In [1]: import numpy as np

In [2]: import numpy.linalg as la

In [3]: np.set_printoptions(precision=2, suppress=True, linewidth=160)

In [4]: mat = np.load("w.npy")

In [5]: mat
Out[5]: 
array([[-2, -2,  0,  0, -2,  1, -1,  1,  0, -2, -1,  2, -1, -3],
       [-2,  2,  0,  1, -1, -1,  0, -1, -2, -2,  1, -1, -1,  3],
       [ 0,  0,  0, -1, -2, -1, -1, -2,  2,  2, -2, -1,  2,  3],
       [ 2,  2,  0,  2,  0,  1, -2,  2,  1, -1,  1, -1,  1, -3],
       [ 1, -2, -2, -2,  2,  1,  1, -1,  1,  2,  1,  1, -1, -3],
       [-1,  1, -2, -1,  2, -1, -1, -1,  0,  0,  1, -2,  2,  3],
       [ 0, -1,  2, -2,  1,  1,  2,  2,  0,  2, -1,  2,  0, -3],
       [ 2,  1,  1,  2,  1,  0,  0, -2,  2,  1,  0,  2, -2,  0],
       [ 0,  2,  2, -2,  2,  1,  2,  1,  2,  2,  0, -2,  2, -3],
       [ 1,  1, -2,  2, -2,  1, -2,  1,  1, -2, -1,  0,  2, -3],
       [ 2,  2,  1,  0,  0, -2,  1,  0,  2,  2,  2, -1,  2,  6]])

In [6]: gram = mat.T @ mat

In [7]: np.allclose(gram, gram.T)
Out[7]: True

In [8]: np.round(la.eigvalsh(gram)[::-1], 2) + 0
Out[8]: array([155.03,  87.87,  61.75,  37.66,  32.37,  28.26,  11.69,   3.73,   3.37,   2.47,   0.79,   0.  ,   0.  ,   0.  ])

In [9]: np.trace(gram), (mat ** 2).sum()
Out[9]: (np.int64(425), np.int64(425))

In [10]: la.svd(mat, compute_uv=False) ** 2
Out[10]: array([155.03,  87.87,  61.75,  37.66,  32.37,  28.26,  11.69,   3.73,   3.37,   2.47,   0.79])

In [11]: J = np.loadtxt("x.csv", delimiter=",")

In [12]: J
Out[12]: 
array([[1., 0., 2., 0., 0., 0., 1., 1., 1.],
       [0., 1., 0., 2., 0., 0., 0., 1., 1.],
       [2., 0., 1., 0., 2., 0., 0., 0., 1.],
       [0., 2., 0., 1., 0., 2., 0., 0., 0.],
       [0., 0., 2., 0., 1., 0., 2., 0., 0.],
       [0., 0., 0., 2., 0., 1., 0., 2., 0.],
       [1., 0., 0., 0., 2., 0., 1., 0., 2.],
       [1., 1., 0., 0., 0., 2., 0., 1., 0.],
       [1., 1., 1., 0., 0., 0., 2., 0., 1.]])

In [13]: # equal to its transpose

In [14]: x = np.array([2, 2, -1, 1, 0, -1, -2, -1, -1])

In [15]: (J @ x).argmax()
Out[15]: np.int64(3)

In [16]: J @ x
Out[16]: array([-4.,  2.,  2.,  3., -6., -1., -2.,  1., -2.])

In [17]: print((J * x).sum(axis=1))
[-4.  2.  2.  3. -6. -1. -2.  1. -2.]

In [18]: la.norm(J @ x) <= la.norm(J, 2) * la.norm(x) + 1e-9
Out[18]: np.True_

In [19]: print(J @ np.eye(9)[8])
[1. 1. 1. 0. 0. 0. 2. 0. 1.]

In [20]: J * x
Out[20]: 
array([[ 2.,  0., -2.,  0.,  0., -0., -2., -1., -1.],
       [ 0.,  2., -0.,  2.,  0., -0., -0., -1., -1.],
       [ 4.,  0., -1.,  0.,  0., -0., -0., -0., -1.],
       [ 0.,  4., -0.,  1.,  0., -2., -0., -0., -0.],
       [ 0.,  0., -2.,  0.,  0., -0., -4., -0., -0.],
       [ 0.,  0., -0.,  2.,  0., -1., -0., -2., -0.],
       [ 2.,  0., -0.,  0.,  0., -0., -2., -0., -2.],
       [ 2.,  2., -0.,  0.,  0., -2., -0., -1., -0.],
       [ 2.,  2., -1.,  0.,  0., -0., -4., -0., -1.]])

In [21]: np.einsum("ij,j->i", J, x)
Out[21]: array([-4.,  2.,  2.,  3., -6., -1., -2.,  1., -2.])

In [22]: data = np.load("dump.npy")

In [23]: data
Out[23]: 
array([[1.  , 0.7 , 0.49, 0.34, 0.24, 0.17, 0.12, 0.08, 0.06, 0.04],
       [0.7 , 1.  , 0.7 , 0.49, 0.34, 0.24, 0.17, 0.12, 0.08, 0.06],
       [0.49, 0.7 , 1.  , 0.7 , 0.49, 0.34, 0.24, 0.17, 0.12, 0.08],
       [0.34, 0.49, 0.7 , 1.  , 0.7 , 0.49, 0.34, 0.24, 0.17, 0.12],
       [0.24, 0.34, 0.49, 0.7 , 1.  , 0.7 , 0.49, 0.34, 0.24, 0.17],
       [0.17, 0.24, 0.34, 0.49, 0.7 , 1.  , 0.7 , 0.49, 0.34, 0.24],
       [0.12, 0.17, 0.24, 0.34, 0.49, 0.7 , 1.  , 0.7 , 0.49, 0.34],
       [0.08, 0.12, 0.17, 0.24, 0.34, 0.49, 0.7 , 1.  , 0.7 , 0.49],
       [0.06, 0.08, 0.12, 0.17, 0.24, 0.34, 0.49, 0.7 , 1.  , 0.7 ],
       [0.04, 0.06, 0.08, 0.12, 0.17, 0.24, 0.34, 0.49, 0.7 , 1.  ]])

In [24]: # symmetric

In [25]: w, vecs = la.eigh(data)

In [26]: x = np.array([0, 1, 0, 6, 8, 9, 5, 0, 3, 5])

In [27]: round(float(x @ data @ x / (x @ x)), 2), np.round(w[0], 2), np.round(w[-1], 2)
Out[27]: (3.05, np.float64(0.18), np.float64(4.25))

In [28]: la.eigvalsh(data[1:, 1:])
Out[28]: array([0.19, 0.2 , 0.23, 0.28, 0.39, 0.6 , 1.02, 2.02, 4.09])

In [29]: round(np.abs(data).sum(axis=1).max(), 2), round(float(np.abs(w).max()), 2)
Out[29]: (np.float64(4.71), 4.25)

In [30]: vecs * np.abs(w) @ vecs.T
Out[30]: 
array([[1.  , 0.7 , 0.49, 0.34, 0.24, 0.17, 0.12, 0.08, 0.06, 0.04],
       [0.7 , 1.  , 0.7 , 0.49, 0.34, 0.24, 0.17, 0.12, 0.08, 0.06],
       [0.49, 0.7 , 1.  , 0.7 , 0.49, 0.34, 0.24, 0.17, 0.12, 0.08],
       [0.34, 0.49, 0.7 , 1.  , 0.7 , 0.49, 0.34, 0.24, 0.17, 0.12],
       [0.24, 0.34, 0.49, 0.7 , 1.  , 0.7 , 0.49, 0.34, 0.24, 0.17],
       [0.17, 0.24, 0.34, 0.49, 0.7 , 1.  , 0.7 , 0.49, 0.34, 0.24],
       [0.12, 0.17, 0.24, 0.34, 0.49, 0.7 , 1.  , 0.7 , 0.49, 0.34],
       [0.08, 0.12, 0.17, 0.24, 0.34, 0.49, 0.7 , 1.  , 0.7 , 0.49],
       [0.06, 0.08, 0.12, 0.17, 0.24, 0.34, 0.49, 0.7 , 1.  , 0.7 ],
       [0.04, 0.06, 0.08, 0.12, 0.17, 0.24, 0.34, 0.49, 0.7 , 1.  ]])

In [31]: low = la.cholesky(data)

In [32]: print(round(float(np.prod(np.diag(low)) ** 2), 2), round(la.det(data), 2))
0.0 0.0

In [33]: np.diag(low) ** 2
Out[33]: array([1.  , 0.51, 0.51, 0.51, 0.51, 0.51, 0.51, 0.51, 0.51, 0.51])

In [34]: la.eigvalsh(data).min() > 0
Out[34]: np.True_

In [35]: low @ low.T
Out[35]: 
array([[1.  , 0.7 , 0.49, 0.34, 0.24, 0.17, 0.12, 0.08, 0.06, 0.04],
       [0.7 , 1.  , 0.7 , 0.49, 0.34, 0.24, 0.17, 0.12, 0.08, 0.06],
       [0.49, 0.7 , 1.  , 0.7 , 0.49, 0.34, 0.24, 0.17, 0.12, 0.08],
       [0.34, 0.49, 0.7 , 1.  , 0.7 , 0.49, 0.34, 0.24, 0.17, 0.12],
       [0.24, 0.34, 0.49, 0.7 , 1.  , 0.7 , 0.49, 0.34, 0.24, 0.17],
       [0.17, 0.24, 0.34, 0.49, 0.7 , 1.  , 0.7 , 0.49, 0.34, 0.24],
       [0.12, 0.17, 0.24, 0.34, 0.49, 0.7 , 1.  , 0.7 , 0.49, 0.34],
       [0.08, 0.12, 0.17, 0.24, 0.34, 0.49, 0.7 , 1.  , 0.7 , 0.49],
       [0.06, 0.08, 0.12, 0.17, 0.24, 0.34, 0.49, 0.7 , 1.  , 0.7 ],
       [0.04, 0.06, 0.08, 0.12, 0.17, 0.24, 0.34, 0.49, 0.7 , 1.  ]])

In [36]: data / np.sqrt(np.outer(np.diag(data), np.diag(data)))
Out[36]: 
array([[1.  , 0.7 , 0.49, 0.34, 0.24, 0.17, 0.12, 0.08, 0.06, 0.04],
       [0.7 , 1.  , 0.7 , 0.49, 0.34, 0.24, 0.17, 0.12, 0.08, 0.06],
       [0.49, 0.7 , 1.  , 0.7 , 0.49, 0.34, 0.24, 0.17, 0.12, 0.08],
       [0.34, 0.49, 0.7 , 1.  , 0.7 , 0.49, 0.34, 0.24, 0.17, 0.12],
       [0.24, 0.34, 0.49, 0.7 , 1.  , 0.7 , 0.49, 0.34, 0.24, 0.17],
       [0.17, 0.24, 0.34, 0.49, 0.7 , 1.  , 0.7 , 0.49, 0.34, 0.24],
       [0.12, 0.17, 0.24, 0.34, 0.49, 0.7 , 1.  , 0.7 , 0.49, 0.34],
       [0.08, 0.12, 0.17, 0.24, 0.34, 0.49, 0.7 , 1.  , 0.7 , 0.49],
       [0.06, 0.08, 0.12, 0.17, 0.24, 0.34, 0.49, 0.7 , 1.  , 0.7 ],
       [0.04, 0.06, 0.08, 0.12, 0.17, 0.24, 0.34, 0.49, 0.7 , 1.  ]])

In [37]: w, vecs = la.eigh(data)

In [38]: print(np.abs(vecs[:, -1]))
[0.22 0.28 0.33 0.36 0.37 0.37 0.36 0.33 0.28 0.22]

In [39]: print(np.unique(w.round(6) + 0, return_counts=True)[1])
[1 1 1 1 1 1 1 1 1 1]

In [40]: w.sum(), np.trace(data)
Out[40]: (np.float64(10.0), np.float64(10.0))

In [41]: print(np.round(vecs.T @ data @ vecs, 2) + 0)
[[0.18 0.   0.   0.   0.   0.   0.   0.   0.   0.  ]
 [0.   0.19 0.   0.   0.   0.   0.   0.   0.   0.  ]
 [0.   0.   0.22 0.   0.   0.   0.   0.   0.   0.  ]
 [0.   0.   0.   0.25 0.   0.   0.   0.   0.   0.  ]
 [0.   0.   0.   0.   0.33 0.   0.   0.   0.   0.  ]
 [0.   0.   0.   0.   0.   0.46 0.   0.   0.   0.  ]
 [0.   0.   0.   0.   0.   0.   0.7  0.   0.   0.  ]
 [0.   0.   0.   0.   0.   0.   0.   1.18 0.   0.  ]
 [0.   0.   0.   0.   0.   0.   0.   0.   2.24 0.  ]
 [0.   0.   0.   0.   0.   0.   0.   0.   0.   4.25]]

In [42]: vecs @ np.diag(w) @ vecs.T
Out[42]: 
array([[1.  , 0.7 , 0.49, 0.34, 0.24, 0.17, 0.12, 0.08, 0.06, 0.04],
       [0.7 , 1.  , 0.7 , 0.49, 0.34, 0.24, 0.17, 0.12, 0.08, 0.06],
       [0.49, 0.7 , 1.  , 0.7 , 0.49, 0.34, 0.24, 0.17, 0.12, 0.08],
       [0.34, 0.49, 0.7 , 1.  , 0.7 , 0.49, 0.34, 0.24, 0.17, 0.12],
       [0.24, 0.34, 0.49, 0.7 , 1.  , 0.7 , 0.49, 0.34, 0.24, 0.17],
       [0.17, 0.24, 0.34, 0.49, 0.7 , 1.  , 0.7 , 0.49, 0.34, 0.24],
       [0.12, 0.17, 0.24, 0.34, 0.49, 0.7 , 1.  , 0.7 , 0.49, 0.34],
       [0.08, 0.12, 0.17, 0.24, 0.34, 0.49, 0.7 , 1.  , 0.7 , 0.49],
       [0.06, 0.08, 0.12, 0.17, 0.24, 0.34, 0.49, 0.7 , 1.  , 0.7 ],
       [0.04, 0.06, 0.08, 0.12, 0.17, 0.24, 0.34, 0.49, 0.7 , 1.  ]])

In [43]: rng = np.random.default_rng(4853)

In [44]: lab = rng.permutation(10)

In [45]: lab
Out[45]: array([9, 8, 6, 2, 7, 1, 3, 0, 4, 5])

In [46]: Y = data[lab][:, lab]

In [47]: print(np.diag(Y))
[1. 1. 1. 1. 1. 1. 1. 1. 1. 1.]

In [48]: round(float(la.det(Y)), 2), round(la.det(data[lab]), 2)
Out[48]: (0.0, np.float64(0.0))

In [49]: Y
Out[49]: 
array([[1.  , 0.7 , 0.34, 0.08, 0.49, 0.06, 0.12, 0.04, 0.17, 0.24],
       [0.7 , 1.  , 0.49, 0.12, 0.7 , 0.08, 0.17, 0.06, 0.24, 0.34],
       [0.34, 0.49, 1.  , 0.24, 0.7 , 0.17, 0.34, 0.12, 0.49, 0.7 ],
       [0.08, 0.12, 0.24, 1.  , 0.17, 0.7 , 0.7 , 0.49, 0.49, 0.34],
       [0.49, 0.7 , 0.7 , 0.17, 1.  , 0.12, 0.24, 0.08, 0.34, 0.49],
       [0.06, 0.08, 0.17, 0.7 , 0.12, 1.  , 0.49, 0.7 , 0.34, 0.24],
       [0.12, 0.17, 0.34, 0.7 , 0.24, 0.49, 1.  , 0.34, 0.7 , 0.49],
       [0.04, 0.06, 0.12, 0.49, 0.08, 0.7 , 0.34, 1.  , 0.24, 0.17],
       [0.17, 0.24, 0.49, 0.49, 0.34, 0.34, 0.7 , 0.24, 1.  , 0.7 ],
       [0.24, 0.34, 0.7 , 0.34, 0.49, 0.24, 0.49, 0.17, 0.7 , 1.  ]])

In [50]: print(np.trace(Y))
10.0

In [51]: print(np.allclose(Y, data))
False

In [52]: K = np.loadtxt("a.csv", delimiter=",")

In [53]: K
Out[53]: 
array([[  0.,  -5.,  -1.,   0.,  -1.],
       [  1.,  -4.,  -2.,  -1.,  -2.],
       [ -2.,  -2.,  -3.,  -4.,  -5.],
       [ -4.,   1.,   1.,  -6.,  -7.],
       [ -3.,   5.,   5., -11., -10.],
       [ -4.,   0.,   9.,  -6.,  -7.],
       [ -5.,   1.,   7.,  -3.,  -3.],
       [ -4.,   6.,   9.,  -8.,  -4.],
       [ -9.,   4.,  10.,  -5.,  -1.],
       [ -7.,  -1.,   9.,  -5.,   4.],
       [-12.,  -2.,   7.,  -4.,   3.],
       [-14.,  -1.,  12.,   1.,  -1.],
       [-12.,  -2.,  12.,   2.,  -2.],
       [ -7.,  -1.,   7.,   0.,   0.],
       [ -9.,   4.,   6.,   0.,   5.],
       [ -9.,   9.,  11.,   0.,   0.],
       [ -4.,  13.,   8.,  -3.,   1.],
       [ -9.,  14.,   8.,  -4.,   6.],
       [-12.,  18.,  12.,  -2.,   8.],
       [-15.,  17.,  13.,   2.,  12.],
       [-17.,  13.,  12.,   1.,  11.],
       [-12.,  13.,  13.,   4.,   7.],
       [-10.,   9.,  12.,  -1.,   5.],
       [ -9.,  13.,  13.,  -4.,   4.],
       [ -4.,  14.,  11.,  -8.,   6.],
       [  0.,  13.,   9.,  -3.,   4.],
       [  1.,  10.,   5.,  -7.,   9.],
       [  0.,  11.,   4.,  -6.,   7.],
       [ -1.,   8.,  -1.,  -2.,  11.],
       [ -5.,  13.,  -6.,  -3.,   6.],
       [ -3.,  12., -10.,  -6.,   5.]])

In [54]: gram = np.cov(K, rowvar=False)

In [55]: np.argsort(-K.std(axis=0).round(6), kind="stable")
Out[55]: array([1, 2, 4, 0, 3])

In [56]: la.eigvalsh(gram)[::-1]
Out[56]: array([77.3 , 44.15, 19.48,  8.2 ,  4.62])

In [57]: np.median(K, axis=0)
Out[57]: array([-5.,  8.,  8., -3.,  4.])

In [58]: K.std(axis=0)
Out[58]: array([4.93, 6.8 , 5.97, 3.38, 5.58])

In [59]: round(np.corrcoef(K[:, 1], K[:, 4])[0, 1], 2)
Out[59]: np.float64(0.67)

In [60]: cen = (K - K.mean(axis=0)) / K.std(axis=0)

In [61]: cen.std(axis=0)
Out[61]: array([1., 1., 1., 1., 1.])

In [62]: coef = la.lstsq(np.delete(cen, 2, axis=1), cen[:, 2])[0]

In [63]: np.abs(coef).argmax()
Out[63]: np.int64(0)

In [64]: coef
Out[64]: array([-0.67,  0.24, -0.02, -0.21])

In [65]: x = np.array([3, 5, 2, -3, 3])

In [66]: target = K @ x

In [67]: coef, lr = np.zeros(5), 1 / la.norm(K, 2) ** 2

In [68]: for i in range(6):
    ...:     coef -= lr * K.T @ (K @ coef - target)
    ...:     if i % 2 == 0: print(i, round(la.norm(K @ coef - target), 2))
    ...: 
0 161.0
2 110.04
4 79.8

In [69]: print(round(la.cond(K), 2))
5.68

In [70]: M = np.loadtxt("block9.csv", delimiter=",")

In [71]: M
Out[71]: 
array([[ 0.,  0.,  0.,  0.,  0.,  0.,  0.,  0.,  0.,  0.,  0.,  0.,  0.],
       [ 0.,  0.,  0.,  2., -2.,  4.,  6.,  4.,  0.,  4., -6., -6.,  0.],
       [ 0.,  0.,  0., -1.,  1., -2., -3., -2.,  0., -2.,  3.,  3.,  0.],
       [ 0.,  0.,  0.,  2., -2.,  4.,  6.,  4.,  0.,  4., -6., -6.,  0.],
       [ 0.,  0.,  0.,  1., -1.,  2.,  3.,  2.,  0.,  2., -3., -3.,  0.],
       [ 0.,  0.,  0.,  0.,  0.,  0.,  0.,  0.,  0.,  0.,  0.,  0.,  0.],
       [ 0.,  0.,  0., -1.,  1., -2., -3., -2.,  0., -2.,  3.,  3.,  0.],
       [ 0.,  0.,  0.,  2., -2.,  4.,  6.,  4.,  0.,  4., -6., -6.,  0.],
       [ 0.,  0.,  0., -2.,  2., -4., -6., -4.,  0., -4.,  6.,  6.,  0.],
       [ 0.,  0.,  0.,  2., -2.,  4.,  6.,  4.,  0.,  4., -6., -6.,  0.],
       [ 0.,  0.,  0., -2.,  2., -4., -6., -4.,  0., -4.,  6.,  6.,  0.],
       [ 0.,  0.,  0.,  2., -2.,  4.,  6.,  4.,  0.,  4., -6., -6.,  0.],
       [ 0.,  0.,  0., -2.,  2., -4., -6., -4.,  0., -4.,  6.,  6.,  0.],
       [ 0.,  0.,  0.,  1., -1.,  2.,  3.,  2.,  0.,  2., -3., -3.,  0.]])

In [72]: rk = la.matrix_rank(M)

In [73]: rk
Out[73]: np.int64(1)

In [74]: ns = la.svd(M)[2][rk:].T

In [75]: la.matrix_rank(M.T @ M), la.matrix_rank(M @ M.T)
Out[75]: (np.int64(1), np.int64(1))

In [76]: [int(la.matrix_rank(np.delete(M, i, axis=0))) for i in range(14)]
Out[76]: [1, 1, 1, 1, 1, 1, 1, 1, 1, 1, 1, 1, 1, 1]

In [77]: print(np.allclose(M @ ns, 0))
True
